In [1]: import numpy as np

In [2]: np.set_printoptions(precision=2, suppress=True, linewidth=140)

In [3]: data = np.load("a.npy")

In [4]: data
Out[4]: 
array([[-0.4 , -0.9 ,  1.7 ],
       [ 1.8 ,  0.6 ,  0.3 ],
       [ 0.58, -0.91,  2.49],
       [ 0.6 , -1.  ,  2.5 ]])

In [5]: th = np.radians(122)

In [6]: R = np.eye(3)

In [7]: R[0, 0] = R[1, 1] = np.cos(th)

In [8]: R[0, 1], R[1, 0] = -np.sin(th), np.sin(th)

In [9]: R
Out[9]: 
array([[-0.53, -0.85,  0.  ],
       [ 0.85, -0.53,  0.  ],
       [ 0.  ,  0.  ,  1.  ]])

In [10]: A2 = data @ R.T

In [11]: np.linalg.svd(data, compute_uv=False), np.linalg.svd(A2, compute_uv=False)
Out[11]: (array([4.29, 2.04, 0.08]), array([4.29, 2.04, 0.08]))

In [12]: round(float(np.linalg.det(R)), 2), np.round(np.trace(R), 2)
Out[12]: (1.0, np.float64(-0.06))

In [13]: np.allclose(np.linalg.norm(data, axis=1), np.linalg.norm(A2, axis=1))
Out[13]: True

In [14]: A2
Out[14]: 
array([[ 0.98,  0.14,  1.7 ],
       [-1.46,  1.21,  0.3 ],
       [ 0.46,  0.97,  2.49],
       [ 0.53,  1.04,  2.5 ]])

In [15]: print(np.abs(A2 - data).max(axis=0))
[3.26 2.04 0.  ]

In [16]: arr = np.array([[0, 1, 0], [1, 0, 0], [0, 0, 1]])

In [17]: arr
Out[17]: 
array([[0, 1, 0],
       [1, 0, 0],
       [0, 0, 1]])

In [18]: # splits into 2 blocks

In [19]: ev, V = np.linalg.eig(arr)

In [20]: np.sort(np.linalg.eigvals(arr.T))
Out[20]: array([-1.,  1.,  1.])

In [21]: print(np.prod(ev))
-1.0

In [22]: np.sort(np.linalg.eigvals(arr @ arr))
Out[22]: array([1., 1., 1.])
